% ipython --no-banner

In [1]: import numpy as np

In [2]: from numpy import linalg as LA

In [3]: np.set_printoptions(precision=2, suppress=True, linewidth=120)

In [4]: def rnd(a):
   ...:     return np.round(a, 2) + 0
   ...: 

In [5]: W0 = np.load("data.npy")

In [6]: W0
Out[6]: 
array([[-3,  0,  0],
       [ 1, -2,  0],
       [-2,  3, -3]])

In [7]: vec = np.array([4, 3, 1])

In [8]: y = W0 @ vec

In [9]: y
Out[9]: array([-12,  -2,  -2])

In [10]: rnd(LA.solve(W0, y + W0[:, 0]))
Out[10]: array([5., 3., 1.])

In [11]: rnd(LA.solve(W0.T, W0[1]))
Out[11]: array([0., 1., 0.])

In [12]: left, sv, Vh = LA.svd(W0, full_matrices=False)

In [13]: rnd(sv)
Out[13]: array([5.25, 2.58, 1.33])

In [14]: np.allclose(left * sv @ Vh, W0)
Out[14]: True

In [15]: rnd(sv / sv[0])
Out[15]: array([1.  , 0.49, 0.25])

In [16]: np.abs(left[:, 0]).round(6).argmax()
Out[16]: np.int64(2)

In [17]: rnd(Vh @ Vh.T)
Out[17]: 
array([[1., 0., 0.],
       [0., 1., 0.],
       [0., 0., 1.]])

In [18]: rnd(left.T @ left)
Out[18]: 
array([[1., 0., 0.],
       [0., 1., 0.],
       [0., 0., 1.]])

In [19]: M2 = W0 ** -1
---------------------------------------------------------------------------
ValueError                                Traceback (most recent call last)
Cell In[19], line 1
----> 1 M2 = W0 ** -1

ValueError: Integers to negative integer powers are not allowed.

In [20]: M2 = LA.inv(W0)

In [21]: np.allclose(M2, W0.T)
Out[21]: False

In [22]: rnd(LA.slogdet(W0)[0])
Out[22]: np.float64(-1.0)

In [23]: (np.abs(M2) > 1e-9).astype(int)
Out[23]: 
array([[1, 0, 0],
       [1, 1, 0],
       [1, 1, 1]])

In [24]: rnd(LA.inv(M2))
Out[24]: 
array([[-3.,  0.,  0.],
       [ 1., -2.,  0.],
       [-2.,  3., -3.]])

In [25]: rnd(LA.det(W0) * LA.det(M2))
Out[25]: np.float64(1.0)

In [26]: rnd(M2)
Out[26]: 
array([[-0.33,  0.  ,  0.  ],
       [-0.17, -0.5 ,  0.  ],
       [ 0.06, -0.5 , -0.33]])

In [27]: rnd(LA.cond(W0))
Out[27]: np.float64(3.95)

In [28]: P = np.triu(np.array([[2, -1, -2], [-3, 3, -3], [-2, 2, 0]]), 1) + np.eye(3)

In [29]: M2 = P @ W0 @ LA.inv(P)

In [30]: P @ W0 - W0 @ P
Out[30]: 
array([[ 3., -7.,  0.],
       [ 6., -8.,  5.],
       [ 0., -2.,  5.]])

In [31]: M2
Out[31]: 
array([[ 0., -4., -6.],
       [ 7., -4., 11.],
       [-2.,  1., -4.]])

In [32]: vec = np.array([0, 2, 0])

In [33]: y = W0 @ vec

In [34]: b, lr = np.zeros(3), 1 / LA.norm(W0, 2) ** 2

In [35]: for i in range(30):
    ...:     b -= lr * W0.T @ (W0 @ b - y)
    ...:     if i % 10 == 0: print(i, round(LA.norm(W0 @ b - y), 2))
    ...: 
0 2.32
10 0.83
20 0.43

In [36]: rnd(b)
Out[36]: array([-0.01,  1.89, -0.14])

In [37]: mat = np.load("dump.npy")

In [38]: mat
Out[38]: 
array([[0, 1, 0],
       [1, 0, 0],
       [0, 0, 0]])

In [39]: rnd(mat @ LA.pinv(mat) @ mat)
Out[39]: 
array([[0., 1., 0.],
       [1., 0., 0.],
       [0., 0., 0.]])

In [40]: rnd(np.trace(LA.pinv(mat) @ mat))
Out[40]: np.float64(2.0)

In [41]: np.poly(mat)
Out[41]: array([ 1.,  0., -1.,  0.])

In [42]: rnd(LA.eigvals(mat).sum().real)
Out[42]: np.float64(0.0)

In [43]: np.einsum("ii->", mat)
Out[43]: np.int64(0)

In [44]: rnd(LA.det(2 * mat)), rnd(LA.det(mat))
Out[44]: (np.float64(0.0), np.float64(0.0))

In [45]: rnd(LA.eigvals(mat))
Out[45]: array([ 1., -1.,  0.])

In [46]: G = W0.T @ W0

In [47]: np.diag(G)
Out[47]: array([14, 13,  9])

In [48]: G
Out[48]: 
array([[14, -8,  6],
       [-8, 13, -9],
       [ 6, -9,  9]])

In [49]: E = np.load("mat.npy")

In [50]: E
Out[50]: 
array([[ 0.08,  0.05,  0.1 ,  0.01, -0.05],
       [ 1.02,  2.01, -1.03,  1.96, -2.01],
       [-0.02,  0.01,  0.  , -0.07, -0.05],
       [ 0.04, -0.02,  0.01,  0.03, -0.03],
       [-1.05, -2.04,  0.9 , -1.98,  2.07],
       [-2.06, -3.94,  2.03, -4.01,  4.01],
       [-0.02, -0.04,  0.06, -0.11, -0.04]])

In [51]: M2 = np.c_[E[:, :2] @ np.array([[-2, -4], [2, 5]]), np.array([4, 5, 4, 7, -4, 0, 3])]

In [52]: rnd(M2)
Out[52]: 
array([[ -0.06,  -0.07,   4.  ],
       [  1.98,   5.97,   5.  ],
       [  0.06,   0.13,   4.  ],
       [ -0.12,  -0.26,   7.  ],
       [ -1.98,  -6.  ,  -4.  ],
       [ -3.76, -11.46,   0.  ],
       [ -0.04,  -0.12,   3.  ]])

In [53]: rnd(LA.lstsq(E, M2[:, 0])[0])
Out[53]: array([-2.,  2.,  0.,  0.,  0.])

In [54]: rnd(LA.norm(M2 - E @ LA.lstsq(E, M2)[0], axis=0))
Out[54]: array([0.  , 0.  , 6.13])

In [55]: LA.matrix_rank(M2)
Out[55]: np.int64(3)

In [56]: LA.matrix_rank(np.c_[E, M2])
Out[56]: np.int64(6)

In [57]: vec = np.array([1, 1, 3])

In [58]: y = M2 @ vec

In [59]: rnd(LA.solve(M2.T @ M2, M2.T @ y))
Out[59]: array([1., 1., 3.])

In [60]: rnd(LA.pinv(M2) @ M2)
Out[60]: 
array([[1., 0., 0.],
       [0., 1., 0.],
       [0., 0., 1.]])

In [61]: rng = np.random.default_rng(74)

In [62]: y = y + 0.1 * rng.normal(size=7)

In [63]: rnd(y)
Out[63]: array([ 11.89,  22.97,  12.26,  20.6 , -20.07, -15.25,   8.84])

In [64]: b, *_ = LA.lstsq(M2, y)

In [65]: rnd(LA.norm(y - M2 @ b))
Out[65]: np.float64(0.08)

In [66]: rnd(b)
Out[66]: array([1.84, 0.73, 3.01])

In [67]: vec = np.array([2, 2, 0, 2, 2])

In [68]: y = E @ vec

In [69]: rnd(LA.lstsq(E, y)[0])
Out[69]: array([2., 2., 0., 2., 2.])

In [70]: rnd(LA.solve(E.T @ E, E.T @ y))
Out[70]: array([2., 2., 0., 2., 2.])

In [71]: rnd(LA.pinv(E) @ E)
Out[71]: 
array([[1., 0., 0., 0., 0.],
       [0., 1., 0., 0., 0.],
       [0., 0., 1., 0., 0.],
       [0., 0., 0., 1., 0.],
       [0., 0., 0., 0., 1.]])

In [72]: y = y + 0.05 * rng.normal(size=7)

In [73]: rnd(y)
Out[73]: array([  0.19,   5.95,  -0.22,   0.12,  -5.95, -12.02,  -0.42])

In [74]: b, *_ = LA.lstsq(E, y)

In [75]: rnd(LA.norm(y - E @ b))
Out[75]: np.float64(0.05)

In [76]: rnd(E.T @ (y - E @ b))
Out[76]: array([0., 0., 0., 0., 0.])

In [77]: b.round()
Out[77]: array([ 3.,  1., -1.,  2.,  2.])

In [78]: [round(float(LA.norm(LA.solve(E.T @ E + lam * np.eye(5), E.T @ y))), 2) for lam in (0, 1, 10, 100)]
Out[78]: [4.19, 1.58, 1.43, 0.73]

In [79]: [round(float(x), 2) for x in LA.svd(E, compute_uv=False)[:3]]
Out[79]: [9.18, 0.21, 0.12]

In [80]: rnd(LA.norm(E, 2) / LA.norm(E))
Out[80]: np.float64(1.0)

In [81]: np.argsort(-LA.norm(E, axis=0).round(6), kind="stable")[:3]
Out[81]: array([4, 3, 1])

In [82]: M2 = E / LA.norm(E, axis=1, keepdims=True)

In [83]: G = M2 @ M2.T

In [84]: rnd(G)
Out[84]: 
array([[ 1.  ,  0.36,  0.05,  0.55, -0.4 , -0.36,  0.16],
       [ 0.36,  1.  , -0.11,  0.47, -1.  , -1.  , -0.57],
       [ 0.05, -0.11,  1.  , -0.29,  0.11,  0.12,  0.79],
       [ 0.55,  0.47, -0.29,  1.  , -0.48, -0.48, -0.17],
       [-0.4 , -1.  ,  0.11, -0.48,  1.  ,  1.  ,  0.56],
       [-0.36, -1.  ,  0.12, -0.48,  1.  ,  1.  ,  0.58],
       [ 0.16, -0.57,  0.79, -0.17,  0.56,  0.58,  1.  ]])

In [85]: rnd(LA.norm(M2, axis=1))
Out[85]: array([1., 1., 1., 1., 1., 1., 1.])

In [86]: np.argwhere(np.triu(np.abs(G) > 0.95, 1))
Out[86]: 
array([[1, 4],
       [1, 5],
       [4, 5]])

In [87]: (np.abs(G) > 0.9).astype(int)
Out[87]: 
array([[1, 0, 0, 0, 0, 0, 0],
       [0, 1, 0, 0, 1, 1, 0],
       [0, 0, 1, 0, 0, 0, 0],
       [0, 0, 0, 1, 0, 0, 0],
       [0, 1, 0, 0, 1, 1, 0],
       [0, 1, 0, 0, 1, 1, 0],
       [0, 0, 0, 0, 0, 0, 1]])

In [88]: rnd(G[6])
Out[88]: array([ 0.16, -0.57,  0.79, -0.17,  0.56,  0.58,  1.  ])

In [89]: J = np.load("arr.npy")

In [90]: J
Out[90]: 
array([[-3.91,  1.89,  2.48],
       [ 3.28, -3.76,  0.29],
       [-0.32,  1.62,  4.72],
       [ 3.52, -0.18,  3.55],
       [-4.73,  1.05,  1.23],
       [ 0.7 ,  2.37,  4.35],
       [-1.14, -2.16,  4.36],
       [-1.18,  1.84,  4.5 ],
       [-1.58, -4.72,  0.44],
       [ 3.  , -2.69,  2.97],
       [ 2.38,  3.51, -2.65],
       [-3.78,  2.62,  1.96],
       [-0.99, -0.33,  4.89],
       [-1.23, -4.27,  2.29],
       [ 0.96,  0.3 ,  4.9 ],
       [-3.3 , -0.29, -3.75],
       [ 2.97, -3.49, -2.  ],
       [ 1.19, -1.52, -4.61],
       [ 4.25, -0.01, -2.63],
       [ 0.1 , -3.92, -3.11],
       [-0.23,  0.89,  4.91],
       [-2.84,  4.12,  0.04],
       [ 2.85,  2.12, -3.52]])

In [91]: cent = J[[4, 12]].astype(float)

In [92]: for _ in range(7):
    ...:     labels = LA.norm(J[:, None] - cent, axis=-1).argmin(axis=1)
    ...:     cent = np.array([J[labels == j].mean(axis=0) for j in range(2)])
    ...: 

In [93]: labels
Out[93]: array([1, 0, 1, 1, 1, 1, 1, 1, 1, 1, 0, 1, 1, 1, 1, 0, 0, 0, 0, 0, 1, 1, 0])

In [94]: rnd(cent[1] - cent[0])
Out[94]: array([-2.63,  1.08,  5.92])

In [95]: rnd(cent)
Out[95]: 
array([[ 1.72, -0.92, -2.75],
       [-0.92,  0.16,  3.17]])

In [96]: left, sv, Vh = LA.svd(mat)

In [97]: V = Vh[:(sv > 1e-8).sum()]

In [98]: vec = mat[1] + 2 * mat[0] + rng.integers(2) * np.eye(3)[2]

In [99]: vec
Out[99]: array([1., 2., 1.])

In [100]: rnd(LA.norm(vec - V.T @ V @ vec))
Out[100]: np.float64(1.0)

In [101]: np.allclose(V.T @ V @ vec, vec)
Out[101]: False

In [102]: vec = np.array([1, 2, 0])

In [103]: y = J @ vec

In [104]: b, lr = np.zeros(3), 1 / LA.norm(J, 2) ** 2

In [105]: for i in range(150):
     ...:     b -= lr * J.T @ (J @ b - y)
     ...:     if i % 50 == 0: print(i, round(LA.norm(J @ b - y), 2))
     ...: 
0 14.01
50 0.0
100 0.0

In [106]: rnd(b)
Out[106]: array([1., 2., 0.])

In [107]: rnd(LA.cond(J))
Out[107]: np.float64(1.58)

In [108]: A = np.load("out12.npy")

In [109]: A
Out[109]: 
array([[1, 1, 2, 0],
       [1, 1, 2, 0],
       [4, 4, 5, 3],
       [1, 1, 2, 0],
       [1, 1, 2, 0],
       [3, 3, 4, 2],
       [3, 3, 4, 2]])

In [110]: M2 = A / np.sqrt((A ** 2).mean(axis=1, keepdims=True))

In [111]: LA.matrix_rank(A - A.mean(axis=1, keepdims=True))
Out[111]: np.int64(1)

In [112]: t3 = np.stack([A, 3 * A, A[::-1]])

In [113]: (t3 @ A.T).shape
Out[113]: (3, 7, 7)

In [114]: LA.matrix_rank(t3)
Out[114]: array([2, 2, 2])

In [115]: LA.matrix_rank(t3.reshape(3, -1))
Out[115]: np.int64(2)

In [116]: t3.sum(axis=0)
Out[116]: 
array([[ 7,  7, 12,  2],
       [ 7,  7, 12,  2],
       [17, 17, 22, 12],
       [ 5,  5, 10,  0],
       [ 8,  8, 13,  3],
       [13, 13, 18,  8],
       [13, 13, 18,  8]])

In [117]: np.einsum("bij,cij->bc", t3, t3)
Out[117]: 
array([[ 166,  498,   98],
       [ 498, 1494,  294],
       [  98,  294,  166]])

In [118]: left, sv, Vh = LA.svd(A)

In [119]: V = Vh[:(sv > 1e-8).sum()]

In [120]: vec = A[4] + 3 * A[3] + rng.integers(2) * np.eye(4)[2]

In [121]: vec
Out[121]: array([4., 4., 8., 0.])

In [122]: LA.matrix_rank(np.vstack([A, vec]))
Out[122]: np.int64(2)

In [123]: rnd(np.diag(V.T @ V))
Out[123]: array([0.25, 0.25, 0.75, 0.75])

In [124]: M = np.load("w.npy")

In [125]: M
Out[125]: 
array([[ 0, -3,  0,  3, -2],
       [ 0,  0, -1, -2,  1],
       [ 0,  0,  0, -3,  3],
       [ 0,  0,  0,  0, -3],
       [ 0,  0,  0,  0,  0]])

In [126]: labels = rng.permutation(5)

In [127]: labels
Out[127]: array([0, 4, 2, 1, 3])

In [128]: M2 = M[labels][:, labels]

In [129]: M2
Out[129]: 
array([[ 0, -2,  0, -3,  3],
       [ 0,  0,  0,  0,  0],
       [ 0,  3,  0,  0, -3],
       [ 0,  1, -1,  0, -2],
       [ 0, -3,  0,  0,  0]])

In [130]: rnd(np.sort(np.abs(LA.eigvals(M2))))
Out[130]: array([0., 0., 0., 0., 0.])

In [131]: np.trace(M2)
Out[131]: np.int64(0)

In [132]: rnd(LA.det(M2)), rnd(LA.det(M[labels]))
Out[132]: (np.float64(0.0), np.float64(0.0))

In [133]: np.diag(M2)
Out[133]: array([0, 0, 0, 0, 0])

In [134]: np.allclose(M2, M)
Out[134]: False
